$ python3 -q
>>> import numpy as np
>>> np.set_printoptions(precision=1, suppress=True, linewidth=120)
>>> J = np.load("mat.npy")
>>> J
array([[ 3., -3.,  0.,  0.,  0.,  0.,  0.],
       [ 1.,  1.,  0.,  0.,  0.,  0.,  0.],
       [ 0.,  0.,  3.,  5.,  0.,  4.,  0.],
       [ 0.,  0.,  2.,  1.,  2.,  1.,  5.],
       [ 0.,  0.,  1.,  0.,  0.,  3.,  4.],
       [ 0.,  0.,  3.,  3.,  3.,  2.,  5.],
       [ 0.,  0.,  5.,  0.,  5.,  5.,  3.]])
>>> t3 = np.stack([J, -1 * J, J[::-1]])
>>> np.linalg.matrix_rank(t3)
array([7, 7, 7])
>>> t3.shape
(3, 7, 7)
>>> np.linalg.matrix_rank(t3.reshape(3, -1))
np.int64(2)
>>> t3.sum(axis=0)
array([[ 0.,  0.,  5.,  0.,  5.,  5.,  3.],
       [ 0.,  0.,  3.,  3.,  3.,  2.,  5.],
       [ 0.,  0.,  1.,  0.,  0.,  3.,  4.],
       [ 0.,  0.,  2.,  1.,  2.,  1.,  5.],
       [ 0.,  0.,  3.,  5.,  0.,  4.,  0.],
       [ 1.,  1.,  0.,  0.,  0.,  0.,  0.],
       [ 3., -3.,  0.,  0.,  0.,  0.,  0.]])
>>> (J != 0).astype(int)
array([[1, 1, 0, 0, 0, 0, 0],
       [1, 1, 0, 0, 0, 0, 0],
       [0, 0, 1, 1, 0, 1, 0],
       [0, 0, 1, 1, 1, 1, 1],
       [0, 0, 1, 0, 0, 1, 1],
       [0, 0, 1, 1, 1, 1, 1],
       [0, 0, 1, 0, 1, 1, 1]])
>>> (np.linalg.matrix_power((J != 0) + (J.T != 0) + np.eye(7), 7) > 0).astype(int)
array([[1, 1, 0, 0, 0, 0, 0],
       [1, 1, 0, 0, 0, 0, 0],
       [0, 0, 1, 1, 1, 1, 1],
       [0, 0, 1, 1, 1, 1, 1],
       [0, 0, 1, 1, 1, 1, 1],
       [0, 0, 1, 1, 1, 1, 1],
       [0, 0, 1, 1, 1, 1, 1]])
>>> np.count_nonzero(J)
np.int64(24)
>>> K = np.array([[5.0, 1.0, 0.0, 0.0, 0.0],
...     [0.0, 5.0, 1.0, 0.0, 0.0],
...     [0.0, 0.0, 5.0, 1.0, 0.0],
...     [0.0, 0.0, 0.0, 5.0, 1.0],
...     [0.0, 0.0, 0.0, 0.0, 5.0]])
>>> # triangular, det is the product of the diagonal
>>> q, Rm = np.linalg.qr(K)
>>> q.shape, Rm.shape
((5, 5), (5, 5))
>>> x0 = np.array([0, 1, 1, -1, 0])
>>> h1 = np.maximum(K @ x0, 0)
>>> K * (h1 > 1e-9)[:, None]
array([[5., 1., 0., 0., 0.],
       [0., 5., 1., 0., 0.],
       [0., 0., 5., 1., 0.],
       [0., 0., 0., 0., 0.],
       [0., 0., 0., 0., 0.]])
>>> h1
array([1., 6., 4., 0., 0.])
>>> np.maximum(K @ x0, 0) - np.maximum(-K @ x0, 0)
array([ 1.,  6.,  4., -5.,  0.])
>>> m1 = np.array([[30, 0, 0, -8, -6],
...     [0, 16, 16, -6, -1],
...     [0, 16, 37, -19, 1],
...     [-8, -6, -19, 21, 9],
...     [-6, -1, 1, 9, 13]])
>>> # equal to its transpose
>>> vals, vecs = np.linalg.eig(m1)
>>> round(np.prod(vals), 1)
np.float64(309136.0)
>>> Lm = np.linalg.cholesky(m1)
>>> Lm
array([[ 5.5,  0. ,  0. ,  0. ,  0. ],
       [ 0. ,  4. ,  0. ,  0. ,  0. ],
       [ 0. ,  4. ,  4.6,  0. ,  0. ],
       [-1.5, -1.5, -2.8,  2.9,  0. ],
       [-1.1, -0.2,  0.4,  2.8,  1.9]])
>>> Lm @ Lm.T
array([[ 30.,   0.,   0.,  -8.,  -6.],
       [  0.,  16.,  16.,  -6.,  -1.],
       [  0.,  16.,  37., -19.,   1.],
       [ -8.,  -6., -19.,  21.,   9.],
       [ -6.,  -1.,   1.,   9.,  13.]])
>>> np.round(m1 / np.sqrt(np.outer(np.diag(m1), np.diag(m1))), 1) + 0
array([[ 1. ,  0. ,  0. , -0.3, -0.3],
       [ 0. ,  1. ,  0.7, -0.3, -0.1],
       [ 0. ,  0.7,  1. , -0.7,  0. ],
       [-0.3, -0.3, -0.7,  1. ,  0.5],
       [-0.3, -0.1,  0. ,  0.5,  1. ]])
>>> np.diag(Lm) ** 2
array([30. , 16. , 21. ,  8.6,  3.6])
>>> np.round(np.prod(np.diag(Lm)) ** 2, 1), round(float(np.linalg.det(m1)), 1)
(np.float64(309136.0), 309136.0)
>>> np.linalg.eigvalsh(m1).min() > 0
np.True_
>>> vals, vecs = np.linalg.eigvalsh(m1)
Traceback (most recent call last):
  File "<python-input-32>", line 1, in <module>
    vals, vecs = np.linalg.eigvalsh(m1)
    ^^^^^^^^^^
ValueError: too many values to unpack (expected 2)
>>> vals, vecs = np.linalg.eigh(m1)
>>> (vals > 1e-8).sum(), (vals < -1e-8).sum()
(np.int64(5), np.int64(0))
>>> vals.sum(), np.trace(m1)
(np.float64(117.0), np.int64(117))
>>> np.linalg.eigvalsh(m1 @ m1)
array([   1.3,   85. ,  212.3, 1181.1, 3327.3])
>>> vals
array([ 1.2,  9.2, 14.6, 34.4, 57.7])
>>> M2 = np.array([[0, 1, 3], [1, 3, 4], [2, 3, 4], [4, 3, 1], [4, 4, 2]])
>>> np.einsum("ij,ij->i", K, K)
array([26., 26., 26., 26., 25.])
>>> np.einsum("ik,kj->ji", K, M2)
array([[ 1.,  7., 14., 24., 20.],
       [ 8., 18., 18., 19., 20.],
       [19., 24., 21.,  7., 10.]])
>>> M2.T @ K.T
array([[ 1.,  7., 14., 24., 20.],
       [ 8., 18., 18., 19., 20.],
       [19., 24., 21.,  7., 10.]])
>>> K @ M2
array([[ 1.,  8., 19.],
       [ 7., 18., 24.],
       [14., 18., 21.],
       [24., 19.,  7.],
       [20., 20., 10.]])
>>> np.einsum("ij->j", K)
array([5., 6., 6., 6., 6.])
